$ python3 -q
>>> import numpy as np
>>> np.set_printoptions(suppress=True, linewidth=140)
>>> def rd(a):
...     return np.round(a, 1) + 0
... 
>>> rng = np.random.default_rng(106009)
>>> labels = rng.integers(0, 2, 8)
>>> data = np.array([[1, 2, 0, 2, 0, 1, 1, 2],
...     [0, 0, 2, 0, 1, 1, 1, 1],
...     [1, 2, 2, 1, 0, 0, 1, 2],
...     [0, 1, 0, 2, 0, 2, 1, 2],
...     [0, 0, 1, 1, 1, 2, 0, 1],
...     [1, 1, 2, 2, 0, 0, 2, 2],
...     [0, 1, 1, 2, 2, 0, 0, 2],
...     [2, 2, 2, 2, 1, 0, 0, 2]]) * (labels[:, None] == labels)
>>> print(data)
[[1 0 0 0 0 0 0 2]
 [0 0 0 0 0 1 1 0]
 [1 0 2 0 0 0 0 2]
 [0 1 0 2 0 2 1 0]
 [0 0 1 0 1 0 0 1]
 [0 1 0 2 0 0 2 0]
 [0 1 0 2 0 0 0 0]
 [2 0 2 0 1 0 0 2]]
>>> # splits into 2 blocks
>>> M2 = data / np.sqrt((data ** 2).mean(axis=1, keepdims=True))
>>> rd(M2[5])
array([0. , 0.9, 0. , 1.9, 0. , 0. , 1.9, 0. ])
>>> rd(data - data.mean(axis=1, keepdims=True))
array([[ 0.6, -0.4, -0.4, -0.4, -0.4, -0.4, -0.4,  1.6],
       [-0.2, -0.2, -0.2, -0.2, -0.2,  0.8,  0.8, -0.2],
       [ 0.4, -0.6,  1.4, -0.6, -0.6, -0.6, -0.6,  1.4],
       [-0.8,  0.2, -0.8,  1.2, -0.8,  1.2,  0.2, -0.8],
       [-0.4, -0.4,  0.6, -0.4,  0.6, -0.4, -0.4,  0.6],
       [-0.6,  0.4, -0.6,  1.4, -0.6, -0.6,  1.4, -0.6],
       [-0.4,  0.6, -0.4,  1.6, -0.4, -0.4, -0.4, -0.4],
       [ 1.1, -0.9,  1.1, -0.9,  0.1, -0.9, -0.9,  1.1]])
>>> arr = np.load("w.npy")
>>> arr
array([[ 3,  2,  1,  0,  3,  4,  4,  2],
       [ 4,  3,  2,  1,  4,  5,  5,  3],
       [ 3,  2,  1,  0,  3,  4,  4,  2],
       [ 4,  3,  2,  1,  4,  5,  5,  3],
       [ 2,  1,  0, -1,  2,  3,  3,  1],
       [ 2,  1,  0, -1,  2,  3,  3,  1],
       [ 2,  1,  0, -1,  2,  3,  3,  1],
       [ 4,  3,  2,  1,  4,  5,  5,  3],
       [ 2,  1,  0, -1,  2,  3,  3,  1]])
>>> left, sv, Vt = np.linalg.svd(arr)
>>> rd(sv)
array([23.2,  3.6,  0. ,  0. ,  0. ,  0. ,  0. ,  0. ])
>>> M2 = left[:, :2] @ np.diag(sv[:2]) @ Vt[:2]
>>> rd(np.linalg.norm(arr - M2, 2)), rd(sv[2])
(np.float64(0.0), np.float64(0.0))
>>> rd(np.linalg.norm(arr - M2) / np.linalg.norm(arr))
np.float64(0.0)
>>> r0 = np.array([2, 1, 3, 0, 0])
>>> feats = np.array([np.roll(r0, i) for i in range(5)])
>>> print(feats)
[[2 1 3 0 0]
 [0 2 1 3 0]
 [0 0 2 1 3]
 [3 0 0 2 1]
 [1 3 0 0 2]]
>>> print(feats @ (-1.0) ** np.arange(5))
[ 4. -4.  4.  2.  0.]
>>> rd(np.fft.fft(feats[0]))
array([ 6. +0.j , -0.1-2.7j,  2.1+2.3j,  2.1-2.3j, -0.1+2.7j])
>>> print(rd(np.poly(feats)))
[   1.  -10.   40. -125.  245. -426.]
>>> rd(np.linalg.eigvals(feats).sum().real)
np.float64(10.0)
>>> rd(np.linalg.det(2 * feats)), rd(np.linalg.det(feats))
(np.float64(13632.0), np.float64(426.0))
>>> rd(np.linalg.det(feats[::-1]))
np.float64(426.0)
>>> np.einsum("ii->", feats)
np.int64(10)
>>> np.kron(np.eye(2, dtype=int), feats)
array([[2, 1, 3, 0, 0, 0, 0, 0, 0, 0],
       [0, 2, 1, 3, 0, 0, 0, 0, 0, 0],
       [0, 0, 2, 1, 3, 0, 0, 0, 0, 0],
       [3, 0, 0, 2, 1, 0, 0, 0, 0, 0],
       [1, 3, 0, 0, 2, 0, 0, 0, 0, 0],
       [0, 0, 0, 0, 0, 2, 1, 3, 0, 0],
       [0, 0, 0, 0, 0, 0, 2, 1, 3, 0],
       [0, 0, 0, 0, 0, 0, 0, 2, 1, 3],
       [0, 0, 0, 0, 0, 3, 0, 0, 2, 1],
       [0, 0, 0, 0, 0, 1, 3, 0, 0, 2]])
>>> A = np.load("case13.npy")
>>> A
array([[ 2,  1,  0,  1,  3],
       [-4, -1, -3,  3,  1],
       [-2, -1, -3,  4,  2],
       [ 0, -4,  2,  2, -4],
       [-3,  3,  1,  4, -2]])
>>> x = np.array([-2, -3, 1, 0, -1])
>>> y = A @ x
>>> y
array([-10,   7,   2,  18,   0])
>>> rd(np.linalg.solve(A, A[:, 3]))
array([0., 0., 0., 1., 0.])
>>> rd(np.linalg.solve(A.T, A[2]))
array([0., 0., 1., 0., 0.])
>>> O, R = np.linalg.qr(A)
>>> O.shape, R.shape
((5, 5), (5, 5))
>>> rd(O)
array([[-0.3,  0.2, -0.2, -0.7,  0.5],
       [ 0.7, -0.2, -0.3,  0.2,  0.6],
       [ 0.3, -0.2, -0.5, -0.5, -0.6],
       [ 0. , -0.8,  0.6, -0.3,  0.1],
       [ 0.5,  0.6,  0.6, -0.3, -0.1]])
>>> rd(O.T @ O)
array([[1., 0., 0., 0., 0.],
       [0., 1., 0., 0., 0.],
       [0., 0., 1., 0., 0.],
       [0., 0., 0., 1., 0.],
       [0., 0., 0., 0., 1.]])
>>> rd(R)
array([[-5.7,  0.2, -2.6,  5.2, -0.7],
       [ 0. ,  5.3,  0.3, -0.6,  1.9],
       [ 0. ,  0. ,  4. ,  0.2, -5.3],
       [ 0. ,  0. ,  0. , -4.3, -0.9],
       [ 0. ,  0. ,  0. ,  0. ,  0.9]])
>>> rd(O @ R)
array([[ 2.,  1.,  0.,  1.,  3.],
       [-4., -1., -3.,  3.,  1.],
       [-2., -1., -3.,  4.,  2.],
       [ 0., -4.,  2.,  2., -4.],
       [-3.,  3.,  1.,  4., -2.]])
>>> rd(np.abs(np.diag(R)))
array([5.7, 5.3, 4. , 4.3, 0.9])
>>> r0 = np.array([1, 2, 2, -2, 1, -2]) + 0.5
>>> X = np.eye(6) - 2 * np.outer(r0, r0) / (r0 @ r0)
>>> print(rd(X))
[[ 0.8 -0.3 -0.3  0.2 -0.2  0.2]
 [-0.3  0.4 -0.6  0.3 -0.3  0.3]
 [-0.3 -0.6  0.4  0.3 -0.3  0.3]
 [ 0.2  0.3  0.3  0.8  0.2 -0.2]
 [-0.2 -0.3 -0.3  0.2  0.8  0.2]
 [ 0.2  0.3  0.3 -0.2  0.2  0.8]]
>>> rd(np.abs(np.linalg.eigvals(X)).max())
np.float64(1.0)
>>> F = np.maximum(np.array([[-2, -2, -1],
...     [0, -1, -1],
...     [1, 0, 1],
...     [-1, -1, -1],
...     [-2, -2, 2],
...     [2, 0, 1],
...     [-2, 1, 0],
...     [1, 2, -1],
...     [1, -1, 1],
...     [2, 2, 0],
...     [0, -1, -2],
...     [-1, 2, -2],
...     [2, 1, 1],
...     [-2, -2, 1],
...     [0, 0, -1],
...     [1, 1, 0],
...     [-2, 2, 1],
...     [1, 1, 1],
...     [0, 0, 2],
...     [2, -2, 2],
...     [1, 2, 2],
...     [1, -1, -1],
...     [-1, -1, 2],
...     [0, 2, 2],
...     [-2, -1, 2],
...     [0, 0, 1],
...     [-1, -1, 1],
...     [0, 1, -1],
...     [2, -2, 0],
...     [0, -2, 1],
...     [-1, 1, 2],
...     [1, -2, -2]]) @ np.array([[1, 1, 2, 0, 1], [3, 1, -2, -1, -5], [5, -3, 1, -5, -3]]) + np.array([2, 2, 0, 1, 0]), 0)
>>> print(F)
[[ 0  1  0  8 11]
 [ 0  4  1  7  8]
 [ 8  0  3  0  0]
 [ 0  3  0  7  7]
 [ 4  0  2  0  2]
 [ 9  1  5  0  0]
 [ 3  1  0  0  0]
 [ 4  8  0  4  0]
 [ 5  0  5  0  3]
 [10  6  0  0  0]
 [ 0  7  0 12 11]
 [ 0  9  0  9  0]
 [12  2  3  0  0]
 [ 0  0  1  0  5]
 [ 0  5  0  6  3]
 [ 6  4  0  0  0]
 [11  0  0  0  0]
 [11  1  1  0  0]
 [12  0  2  0  0]
 [ 8  0 10  0  6]
 [19  0  0  0  0]
 [ 0  5  3  7  9]
 [ 8  0  2  0  0]
 [18  0  0  0  0]
 [ 7  0  0  0  0]
 [ 7  0  1  0  0]
 [ 3  0  1  0  1]
 [ 0  6  0  5  0]
 [ 0  2  8  3 12]
 [ 1  0  5  0  7]
 [14  0  0  0  0]
 [ 0  7  4 13 17]]
>>> x = np.array([2, -1, 3, -2, -2])
>>> y = F @ x
>>> rd(np.linalg.pinv(F) @ F)
array([[1., 0., 0., 0., 0.],
       [0., 1., 0., 0., 0.],
       [0., 0., 1., 0., 0.],
       [0., 0., 0., 1., 0.],
       [0., 0., 0., 0., 1.]])
>>> y
array([-39, -31,  25, -31,  10,  32,   5,  -8,  19,  14, -53, -27,  31,  -7, -23,   8,  22,  24,  30,  34,  38, -28,  22,  36,  14,  17,
         7, -16,  -8,   3,  28, -55])
>>> y = y + 0.3 * rng.normal(size=32)
>>> rd(y)
array([-38.3, -30.8,  25. , -31. ,  10.2,  31.5,   5.4,  -7.8,  18.8,  14.4, -52.9, -27.1,  31.2,  -7. , -23.3,   8. ,  21.9,  24. ,  29.5,
        34. ,  37.8, -28. ,  22.2,  35.7,  13.9,  17. ,   7.6, -16.2,  -8.1,   2.7,  28.1, -54.8])
>>> beta, *_ = np.linalg.lstsq(F, y)
>>> beta.round()
array([ 2., -1.,  3., -2., -2.])
>>> [round(float(np.linalg.norm(np.linalg.solve(F.T @ F + lam * np.eye(5), F.T @ y))), 2) for lam in (0, 1, 10, 100)]
[4.65, 4.63, 4.49, 3.81]
>>> rd(F.T @ (y - F @ beta))
array([0., 0., 0., 0., 0.])
>>> rd(np.linalg.norm(y - F @ beta))
np.float64(1.4)
>>> left, sv, Vt = np.linalg.svd(arr)
>>> V = Vt[:(sv > 1e-8).sum()]
>>> x = arr[6] + 3 * arr[5] + rng.integers(2) * np.eye(8)[4]
>>> x
array([ 8.,  4.,  0., -4.,  9., 12., 12.,  4.])
>>> print(rd(V.T @ V))
[[ 0.2  0.1  0.1  0.   0.2  0.2  0.2  0.1]
 [ 0.1  0.1  0.2  0.2  0.1  0.1  0.1  0.1]
 [ 0.1  0.2  0.3  0.4  0.1  0.   0.   0.2]
 [ 0.   0.2  0.4  0.5  0.  -0.2 -0.2  0.2]
 [ 0.2  0.1  0.1  0.   0.2  0.2  0.2  0.1]
 [ 0.2  0.1  0.  -0.2  0.2  0.3  0.3  0.1]
 [ 0.2  0.1  0.  -0.2  0.2  0.3  0.3  0.1]
 [ 0.1  0.1  0.2  0.2  0.1  0.1  0.1  0.1]]
>>> rd(np.linalg.norm(x - V.T @ V @ x))
np.float64(0.9)
>>> M2 = F / np.linalg.norm(F, axis=1, keepdims=True)
>>> G = M2 @ M2.T
>>> rd(np.degrees(np.arccos(np.clip(G[28, 19], -1, 1))))
np.float64(43.7)
>>> mat = np.loadtxt("data.csv", delimiter=",")
>>> mat
array([[0., 0., 0.],
       [1., 3., 0.],
       [0., 0., 0.]])
>>> rank = np.linalg.matrix_rank(mat)
>>> rank
np.int64(1)
>>> N = np.linalg.svd(mat)[2][rank:].T
>>> rd(mat @ N)
array([[0., 0.],
       [0., 0.],
       [0., 0.]])
>>> rd(N @ N.T)
array([[ 0.9, -0.3,  0. ],
       [-0.3,  0.1,  0. ],
       [ 0. ,  0. ,  1. ]])
>>> np.allclose(mat @ N, 0)
True
>>> [int(np.linalg.matrix_rank(mat[:, :j + 1])) for j in range(3)]
[1, 1, 1]
>>> left, sv, Vt = np.linalg.svd(mat)
>>> np.argmax(sv[:-1] / (sv[1:] + 1e-6)) + 1
np.int64(1)
>>> rd(sv)
array([3.2, 0. , 0. ])
>>> M2 = left[:, :1] @ np.diag(sv[:1]) @ Vt[:1]
>>> rd(np.linalg.norm(mat - M2, 2)), sv[1]
(np.float64(0.0), np.float64(0.0))
>>> rd(M2)
array([[0., 0., 0.],
       [1., 3., 0.],
       [0., 0., 0.]])
>>> rd(np.linalg.norm(mat - M2) / np.linalg.norm(mat))
np.float64(0.0)
>>> np.linalg.matrix_rank(M2)
np.int64(1)
>>> np.linalg.matrix_rank(mat, rtol=0.05)
np.int64(1)
>>> W0 = np.loadtxt("x.csv", delimiter=",")
>>> W0
array([[ -0.5,   0.5,  -1.4,   0.2,   2.7],
       [  1.2,  -1.3,  -0.9,   1. ,  -0.2],
       [ -0.5,  -0.4,  -1.2,  -0.7,   1.2],
       [ -1. ,   0.9,  -0.8,   0.4,   0.4],
       [ -0.3,  -0.1,   0.2,  -1.3,  -1. ],
       [  0.3,   0.6,  -0.1,   0.5,   0.6],
       [ -0.6,   0.6,   2. ,  -1. ,   0.5],
       [ -0.6,   0.2,  -0.3,   1.1,  -1.7],
       [  0.2,  -0.6,  -1.8,   0.2,   0.7],
       [ -1. ,   0.2,  -2. ,  -1.5,   0.5],
       [ -1.3,  -0.2,   0.1,   0.1,   0.5],
       [ -0.6,   1. ,   1. ,  -0.6,  -1.9],
       [ -1.1,  -0.5,   1.3,  -0.5,  -0.2],
       [ -0.2,  -0.3,  -1.7,   0.9,   0.5],
       [ -0.1,   0.9,  -0.4,   0.4,   1. ],
       [ -1. ,   1.6,  -0.6,  -0.6,   0.4],
       [ -1.1,  -0.8,   2.1,   0.5,  -1.5],
       [ -0.8,  -0.6,  -1.1,   1. ,  -0.3],
       [  0.4,   1.3,   1.1,  -1. ,  -1.4],
       [  1.4,  -2. ,   1. ,   0.4,   0.9],
       [  0.4,  -0.9,  -0.9,   1.4,   0.3],
       [  0.2,   1.5,   0.2,   2.3,   0. ],
       [ -0.4,  -1. ,   0.7,  -0.5,   0.5],
       [  0. ,  -1. ,   0.7,   0.4,   1.9],
       [ -0.4,   0. ,   1.4,  -0.8,  -0.7],
       [  0.3,  -0.4,   0.2,  -0.1,   0.1],
       [ -0.3,   0.3,  -0.5,   1. ,  -1. ],
       [-16. ,  16. , -28. , -24. , -18. ],
       [ -0.2,  -0.3,   1. ,  -2.6,  -0.5],
       [ -0.7,  -0.3,   2.4,  -2. ,   0. ],
       [  1.4,   0.2,  -1.5,   2.9,  -1.4],
       [ -0.5,  -0.7,   0.4,  -0.2,   2.7],
       [ -1.5,  -1.3,   1.1,  -0.2,   0.2],
       [  1.4,  -0.4,  -1.3,   0. ,  -1. ],
       [  0.1,  -0.1,  -2.3,   0.9,   1.2]])
>>> Xc = (W0 - W0.mean(axis=0)) / W0.std(axis=0)
>>> print(np.argwhere(np.abs(Xc) > 2))
[[27  0]
 [27  1]
 [27  2]
 [27  3]
 [27  4]]
>>> rd(Xc.std(axis=0))
array([1., 1., 1., 1., 1.])
>>> beta = np.linalg.lstsq(np.delete(Xc, 4, axis=1), Xc[:, 4])[0]
>>> rd(beta)
array([ 0. , -0.5,  0.1,  0.3])
>>> proj = W0 @ np.linalg.solve(W0.T @ W0, W0.T)
>>> np.linalg.matrix_rank(np.eye(35) - proj)
np.int64(30)
>>> print(rd(proj @ W0[:, 0]))
[ -0.5   1.2  -0.5  -1.   -0.3   0.3  -0.6  -0.6   0.2  -1.   -1.3  -0.6  -1.1  -0.2  -0.1  -1.   -1.1  -0.8   0.4   1.4   0.4   0.2  -0.4
   0.   -0.4   0.3  -0.3 -16.   -0.2  -0.7   1.4  -0.5  -1.5   1.4   0.1]
